$ ipython --no-banner

In [1]: import numpy as np

In [2]: import numpy.linalg as la

In [3]: np.set_printoptions(precision=3, suppress=True, linewidth=140)

In [4]: mat = np.load("w.npy")

In [5]: mat
Out[5]: 
array([[-2,  0,  0,  0,  0,  0],
       [ 0, -1,  0,  0,  0,  0],
       [ 0,  0,  1,  0,  0,  0],
       [ 0,  0,  0,  0,  0,  0],
       [ 0,  0,  0,  0, -1,  0],
       [ 0,  0,  0,  0,  0,  2]])

In [6]: # symmetric

In [7]: np.sort(la.eigvals(mat).real)
Out[7]: array([-2., -1., -1.,  0.,  1.,  2.])

In [8]: C2 = mat.T @ mat

In [9]: np.trace(C2), (mat ** 2).sum()
Out[9]: (np.int64(11), np.int64(11))

In [10]: np.allclose(C2, C2.T)
Out[10]: True

In [11]: la.svd(mat, compute_uv=False) ** 2
Out[11]: array([4., 4., 1., 1., 1., 0.])

In [12]: la.matrix_rank(C2)
Out[12]: np.int64(5)

In [13]: C2
Out[13]: 
array([[4, 0, 0, 0, 0, 0],
       [0, 1, 0, 0, 0, 0],
       [0, 0, 1, 0, 0, 0],
       [0, 0, 0, 0, 0, 0],
       [0, 0, 0, 0, 1, 0],
       [0, 0, 0, 0, 0, 4]])

In [14]: evals, evecs = la.eigh(mat)

In [15]: evals
Out[15]: array([-2., -1., -1.,  0.,  1.,  2.])

In [16]: evecs.T @ evecs
Out[16]: 
array([[1., 0., 0., 0., 0., 0.],
       [0., 1., 0., 0., 0., 0.],
       [0., 0., 1., 0., 0., 0.],
       [0., 0., 0., 1., 0., 0.],
       [0., 0., 0., 0., 1., 0.],
       [0., 0., 0., 0., 0., 1.]])

In [17]: la.eigvalsh(mat @ mat)
Out[17]: array([0., 1., 1., 1., 4., 4.])

In [18]: evecs.T @ mat @ evecs
Out[18]: 
array([[-2.,  0.,  0.,  0.,  0.,  0.],
       [ 0., -1.,  0.,  0.,  0.,  0.],
       [ 0.,  0., -1.,  0.,  0.,  0.],
       [ 0.,  0.,  0.,  0.,  0.,  0.],
       [ 0.,  0.,  0.,  0.,  1.,  0.],
       [ 0.,  0.,  0.,  0.,  0.,  2.]])

In [19]: evecs @ np.diag(evals) @ evecs.T
Out[19]: 
array([[-2.,  0.,  0.,  0.,  0.,  0.],
       [ 0., -1.,  0.,  0.,  0.,  0.],
       [ 0.,  0.,  1.,  0.,  0.,  0.],
       [ 0.,  0.,  0.,  0.,  0.,  0.],
       [ 0.,  0.,  0.,  0., -1.,  0.],
       [ 0.,  0.,  0.,  0.,  0.,  2.]])

In [20]: rng = np.random.default_rng(293520)

In [21]: labels = rng.permutation(6)

In [22]: labels
Out[22]: array([2, 0, 3, 1, 4, 5])

In [23]: Y = mat[labels][:, labels]

In [24]: np.sort(np.abs(la.eigvals(Y)))
Out[24]: array([0., 1., 1., 1., 2., 2.])

In [25]: np.allclose(Y, mat)
Out[25]: False
